% ipython --no-banner

In [1]: import numpy as np

In [2]: np.set_printoptions(precision=2, suppress=True, linewidth=100, sign=" ")

In [3]: W0 = np.load("block18.npy")

In [4]: W0
Out[4]: 
array([[14., -9.,  9.,  3., -6.,  0., -6.],
       [-9., 14., -9., -3.,  6.,  0.,  6.],
       [ 9., -9., 14.,  3., -6.,  0., -6.],
       [ 3., -3.,  3.,  6., -2.,  0., -2.],
       [-6.,  6., -6., -2.,  9.,  0.,  4.],
       [ 0.,  0.,  0.,  0.,  0.,  5.,  0.],
       [-6.,  6., -6., -2.,  4.,  0.,  9.]])

In [5]: evals, vecs = np.linalg.eigh(W0)

In [6]: x = np.array([-1, 1, 2, 1, 1, -1, 1])

In [7]: print(vecs * np.maximum(evals, 0) @ vecs.T)
[[14. -9.  9.  3. -6.  0. -6.]
 [-9. 14. -9. -3.  6.  0.  6.]
 [ 9. -9. 14.  3. -6.  0. -6.]
 [ 3. -3.  3.  6. -2.  0. -2.]
 [-6.  6. -6. -2.  9.  0.  4.]
 [ 0.  0.  0.  0.  0.  5.  0.]
 [-6.  6. -6. -2.  4.  0.  9.]]

In [8]: (np.sign(vecs[:, -1].round(6)) == np.sign(vecs[0, -1].round(6))).astype(int)
Out[8]: array([ 1,  0,  1,  1,  0,  0,  0])

In [9]: x @ W0 @ x / (x @ x), np.round(evals[0], 2), evals[-1]
Out[9]: (np.float64(5.9), np.float64(5.0), np.float64(41.0))

In [10]: print(vecs * np.sqrt(evals) @ vecs.T)
[[ 3.28 -1.04  1.04  0.35 -0.69  0.   -0.69]
 [-1.04  3.28 -1.04 -0.35  0.69  0.    0.69]
 [ 1.04 -1.04  3.28  0.35 -0.69  0.   -0.69]
 [ 0.35 -0.35  0.35  2.35 -0.23  0.   -0.23]
 [-0.69  0.69 -0.69 -0.23  2.7   0.    0.46]
 [ 0.    0.    0.    0.    0.    2.24  0.  ]
 [-0.69  0.69 -0.69 -0.23  0.46  0.    2.7 ]]

In [11]: x @ W0 @ x
Out[11]: np.float64(59.0)

In [12]: m1 = np.loadtxt("dump.csv", delimiter=",")

In [13]: print(m1)
[[ 0.  4.  3.  1.  1.]
 [-4.  0. -2.  2.  0.]
 [-3.  2.  0. -3. -2.]
 [-1. -2.  3.  0. -4.]
 [-1.  0.  2.  4.  0.]]

In [14]: [round(float(x), 2) for x in np.linalg.svd(m1, compute_uv=False)[:3]]
Out[14]: [5.99, 5.99, 5.3]

In [15]: print(np.linalg.matrix_rank(m1, rtol=0.1))
4

In [16]: hat = np.triu(np.array([[2, -1, -9, 3, -6],
    ...:     [6, 1, 3, -8, 9],
    ...:     [-1, 8, 7, 1, -9],
    ...:     [-4, -7, -7, 4, 4],
    ...:     [-8, -1, 5, 8, 6]]), 1) + np.eye(5)

In [17]: other = hat @ m1 @ np.linalg.inv(hat)

In [18]: np.round(np.poly(other), 2) + 0
Out[18]: array([    1.,     0.,    64.,     0.,  1009.,     0.])

In [19]: hat @ m1 - m1 @ hat
Out[19]: 
array([[ 34., -24., -13.,  30.,  -7.],
       [-10.,  18., -42.,  41., -24.],
       [  8.,  -5., -48., -11., -28.],
       [ -4.,  -1.,   5.,   0.,  39.],
       [  0.,  -1.,  -9.,   1.,  -4.]])

In [20]: np.trace(other), np.trace(m1)
Out[20]: (np.float64(0.0), np.float64(0.0))

In [21]: np.linalg.matrix_rank(other)
Out[21]: np.int64(4)

In [22]: rank = np.linalg.matrix_rank(m1)

In [23]: rank
Out[23]: np.int64(4)

In [24]: N = np.linalg.svd(m1)[2][rank:].T

In [25]: N @ N.T
Out[25]: 
array([[ 0.14,  0.15, -0.17,  0.12, -0.24],
       [ 0.15,  0.17, -0.18,  0.13, -0.26],
       [-0.17, -0.18,  0.19, -0.14,  0.28],
       [ 0.12,  0.13, -0.14,  0.1 , -0.2 ],
       [-0.24, -0.26,  0.28, -0.2 ,  0.4 ]])

In [26]: [int(np.linalg.matrix_rank(np.delete(m1, i, axis=0))) for i in range(5)]
Out[26]: [4, 4, 4, 4, 4]

In [27]: [int(np.linalg.matrix_rank(m1[:i])) for i in range(1, len(m1) + 1)]
Out[27]: [1, 2, 3, 4, 4]

In [28]: arr = np.load("out11.npy")

In [29]: arr
Out[29]: 
array([[ 0,  0,  0,  0,  0,  0,  0],
       [ 0,  0,  0,  0,  0,  1,  1],
       [ 0,  0,  0,  0,  0,  1,  1],
       [ 0,  0,  0,  0,  0,  0,  0],
       [ 0,  0,  0,  0,  0,  0,  0],
       [ 0,  1,  1,  0,  0,  0,  1],
       [ 0,  1,  1,  0,  0,  1,  0]])

In [30]: blk = np.stack([arr, -1 * arr, arr[::-1]])

In [31]: np.einsum("bij,cij->bc", blk, blk)
Out[31]: 
array([[ 10, -10,   2],
       [-10,  10,  -2],
       [  2,  -2,  10]])

In [32]: np.linalg.norm(blk, axis=(1, 2))
Out[32]: array([ 3.16,  3.16,  3.16])

In [33]: (blk @ arr.T).shape
Out[33]: (3, 7, 7)
